$ ipython --no-banner

In [1]: import numpy as np

In [2]: from numpy import linalg as LA

In [3]: np.set_printoptions(precision=2, suppress=True, linewidth=160, floatmode="fixed")

In [4]: def rd(a):
   ...:     return np.round(a, 2) + 0
   ...: 

In [5]: W0 = np.array([[1, 0, 0], [-6, 1, 0], [-4, -2, 1]])

In [6]: print(W0)
[[ 1  0  0]
 [-6  1  0]
 [-4 -2  1]]

In [7]: # triangular: eigenvalues sit on the diagonal

In [8]: left, sig, Vt = LA.svd(W0)

In [9]: print(rd(sig))
[7.31 2.37 0.06]

In [10]: print(np.argmax(sig[:-1] / (sig[1:] + 1e-6)) + 1)
2

In [11]: B = left[:, :2] @ np.diag(sig[:2]) @ Vt[:2]

In [12]: print(LA.matrix_rank(B))
2

In [13]: print(rd(LA.norm(W0 - B) / LA.norm(W0)))
0.01

In [14]: print(rd(LA.norm(W0 - B, 2)), rd(sig[2]))
0.06 0.06

In [15]: B = np.array([[2, -4, 5], [-8, -2, 9]])

In [16]: C = np.kron(B, W0)

In [17]: print(rd(LA.norm(C, 2)), rd(LA.norm(B, 2) * LA.norm(W0, 2)))
92.67 92.67

In [18]: B = W0[0, 0] * W0[1:] - np.outer(W0[1:, 0], W0[0])

In [19]: print(B)
[[ 0  1  0]
 [ 0 -2  1]]

In [20]: print(LA.matrix_rank(B), LA.matrix_rank(W0))
2 3

In [21]: print(np.flatnonzero(~B.round(6).any(axis=1)))
[]

In [22]: print(W0[:, 0] / W0[0, 0])
[ 1.00 -6.00 -4.00]

In [23]: r0, g = B[0], B[1]

In [24]: print(r0 @ g)
-2

In [25]: p = (r0 @ g) / (r0 @ r0) * r0

In [26]: print((g - p) @ r0)
0.0

In [27]: print(LA.matrix_rank(np.outer(r0, g)))
1

In [28]: print(np.outer(r0, g))
[[ 0  0  0]
 [ 0 -2  1]
 [ 0  0  0]]

In [29]: print(p)
[-0.00 -2.00 -0.00]

In [30]: rng = np.random.default_rng(846507)

In [31]: lab = rng.permutation(3)

In [32]: print(lab)
[1 0 2]

In [33]: B = W0[lab][:, lab]

In [34]: print(rd(np.sort(np.abs(LA.eigvals(B)))))
[1.00 1.00 1.00]

In [35]: print(rd(LA.det(B)), rd(LA.det(W0[lab])))
1.0 -1.0

In [36]: print(B)
[[ 1 -6  0]
 [ 0  1  0]
 [-2 -4  1]]

In [37]: print(np.trace(B))
3

In [38]: print(np.allclose(B, W0))
False

In [39]: E = np.load("sample9.npy")

In [40]: print(rd(E))
[[ 1.28  1.23 -0.48 -0.39  1.27  1.97]
 [-1.40  0.71  0.45 -1.67 -1.46  1.19]
 [ 0.58  0.35  2.90  0.26  0.23  0.01]
 [-1.05 -1.88  0.31  0.92  0.56  1.76]
 [-1.86  0.89  0.14 -0.30  2.04 -0.68]
 [-0.70  1.59 -0.19  2.25 -0.85  0.41]]

In [41]: vec = np.array([1, 2, 5, 1, 5, 4])

In [42]: y = E @ vec

In [43]: beta, lr = np.zeros(6), 1 / LA.norm(E, 2) ** 2

In [44]: for i in range(20):
    ...:     beta -= lr * E.T @ (E @ beta - y)
    ...:     if i % 5 == 0: print(i, round(LA.norm(E @ beta - y), 2))
    ...: 
0 0.0
5 0.0
10 0.0
15 0.0

In [45]: print(rd(beta))
[1.00 2.00 5.00 1.00 5.00 4.00]

In [46]: print(rd(LA.cond(E)))
1.0

In [47]: mat = np.loadtxt("mat.csv", delimiter=",")

In [48]: print(rd(mat))
[[0.56 0.33 0.33 0.11 0.11]
 [0.33 0.20 0.20 0.07 0.07]
 [0.33 0.20 0.20 0.07 0.07]
 [0.11 0.07 0.07 0.02 0.02]
 [0.11 0.07 0.07 0.02 0.02]]

In [49]: # rows 1 and 2 are equal

In [50]: w, V = LA.eigh(mat)

In [51]: vec = np.array([1, -2, 1, -2, 0])

In [52]: print(rd(V * np.maximum(w, 0) @ V.T))
[[0.56 0.33 0.33 0.11 0.11]
 [0.33 0.20 0.20 0.07 0.07]
 [0.33 0.20 0.20 0.07 0.07]
 [0.11 0.07 0.07 0.02 0.02]
 [0.11 0.07 0.07 0.02 0.02]]

In [53]: print(rd(vec @ mat @ vec))
0.0

In [54]: print(rd(LA.eigvalsh(mat[1:, 1:])))
[0.00 0.00 0.00 0.44]

In [55]: print(rd(np.abs(mat).sum(axis=1).max()), np.abs(w).max())
1.44 1.0
